$ python3 -q
>>> import numpy as np
>>> from numpy import linalg as LA
>>> np.set_printoptions(precision=3, suppress=True, linewidth=140, legacy="1.25")
>>> rnd = lambda a: np.round(a, 3) + 0
>>> K = np.loadtxt("block3.csv", delimiter=",")
>>> K
array([[ 0., -4.,  0., -1.,  0.],
       [ 4.,  0.,  2., -1., -1.],
       [ 0., -2.,  0., -5., -2.],
       [ 1.,  1.,  5.,  0., -3.],
       [ 0.,  1.,  2.,  3.,  0.]])
>>> K.inv()
Traceback (most recent call last):
  File "<python-input-6>", line 1, in <module>
    K.inv()
    ^^^^^
AttributeError: 'numpy.ndarray' object has no attribute 'inv'
>>> rnd(LA.det(K))
0.0
>>> np.trace(K)
0.0
>>> np.allclose(K @ K.T, K.T @ K)
True
>>> np.allclose(K, K.T)
False
>>> K @ K
array([[-17.,  -1., -13.,   4.,   7.],
       [ -1., -22.,  -7., -17.,  -1.],
       [-13.,  -7., -33.,  -4.,  17.],
       [  4., -17.,  -4., -36., -11.],
       [  7.,  -1.,  17., -11., -14.]])
>>> data = np.array([[-1, -6, -4], [-9, 2, 0], [0, -3, -2]])
>>> data
array([[-1, -6, -4],
       [-9,  2,  0],
       [ 0, -3, -2]])
>>> M2 = np.array([[1, 0], [2, 0]])
>>> W2 = np.kron(M2, data)
>>> rnd(LA.norm(W2, 2)), rnd(LA.norm(M2, 2) * LA.norm(data, 2))
(20.804, 20.804)
>>> LA.matrix_rank(W2)
3
>>> W2
array([[ -1,  -6,  -4,   0,   0,   0],
       [ -9,   2,   0,   0,   0,   0],
       [  0,  -3,  -2,   0,   0,   0],
       [ -2, -12,  -8,   0,   0,   0],
       [-18,   4,   0,   0,   0,   0],
       [  0,  -6,  -4,   0,   0,   0]])
>>> x0 = np.array([9, 1, 2, 5, 6, 4])
>>> W2 @ x0
array([ -23,  -79,   -7,  -46, -158,  -14])
>>> LA.norm(W2 @ x0) <= LA.norm(W2, 2) * LA.norm(x0) + 1e-9
True
>>> W2 * x0
array([[  -9,   -6,   -8,    0,    0,    0],
       [ -81,    2,    0,    0,    0,    0],
       [   0,   -3,   -4,    0,    0,    0],
       [ -18,  -12,  -16,    0,    0,    0],
       [-162,    4,    0,    0,    0,    0],
       [   0,   -6,   -8,    0,    0,    0]])
>>> np.sign((W2 @ x0).round(6))
array([-1, -1, -1, -1, -1, -1])
>>> np.allclose(data, data.T)
False
>>> rnd(np.sort(np.abs(LA.eigvals(data))))
array([0.069, 7.169, 8.1  ])
>>> LA.determinant(data)
Traceback (most recent call last):
  File "<python-input-26>", line 1, in <module>
    LA.determinant(data)
    ^^^^^^^^^^^^^^
AttributeError: module 'numpy.linalg' has no attribute 'determinant'
>>> np.allclose(data @ data.T, data.T @ data)
False
>>> (data - data.T) / 2
array([[ 0. ,  1.5, -2. ],
       [-1.5,  0. ,  1.5],
       [ 2. , -1.5,  0. ]])
>>> LA.matrix_power(data, 4)
array([[3295,  678,  924],
       [ -45, 3310, 2124],
       [1593,  162,  340]])
>>> data @ data
array([[55,  6, 12],
       [-9, 58, 36],
       [27,  0,  4]])
>>> (data + data.T) / 2
array([[-1. , -7.5, -2. ],
       [-7.5,  2. , -1.5],
       [-2. , -1.5, -2. ]])
>>> q, vecs = LA.qr(data[:, :1])[0], LA.qr(data[:, 1:])[0]
>>> s = LA.svd(q.T @ vecs, compute_uv=False)
>>> rnd(np.degrees(np.arccos(s.clip(0, 1))))
array([2.831])
>>> rnd(LA.norm(q @ q.T - vecs @ vecs.T, 2))
1.0
>>> M2 = K / LA.norm(K, axis=1, keepdims=True)
>>> gram = M2 @ M2.T
>>> np.argwhere(np.triu(np.abs(gram) > 0.95, 1))
array([], shape=(0, 2), dtype=int64)
>>> rnd(LA.norm(M2, axis=1))
array([1., 1., 1., 1., 1.])
>>> rnd(gram)
array([[ 1.   ,  0.052,  0.549, -0.162, -0.454],
       [ 0.052,  1.   ,  0.26 ,  0.604,  0.057],
       [ 0.549,  0.26 ,  1.   ,  0.116, -0.791],
       [-0.162,  0.604,  0.116,  1.   ,  0.49 ],
       [-0.454,  0.057, -0.791,  0.49 ,  1.   ]])
>>> rnd(np.degrees(np.arccos(np.clip(gram[2, 3], -1, 1))))
83.336
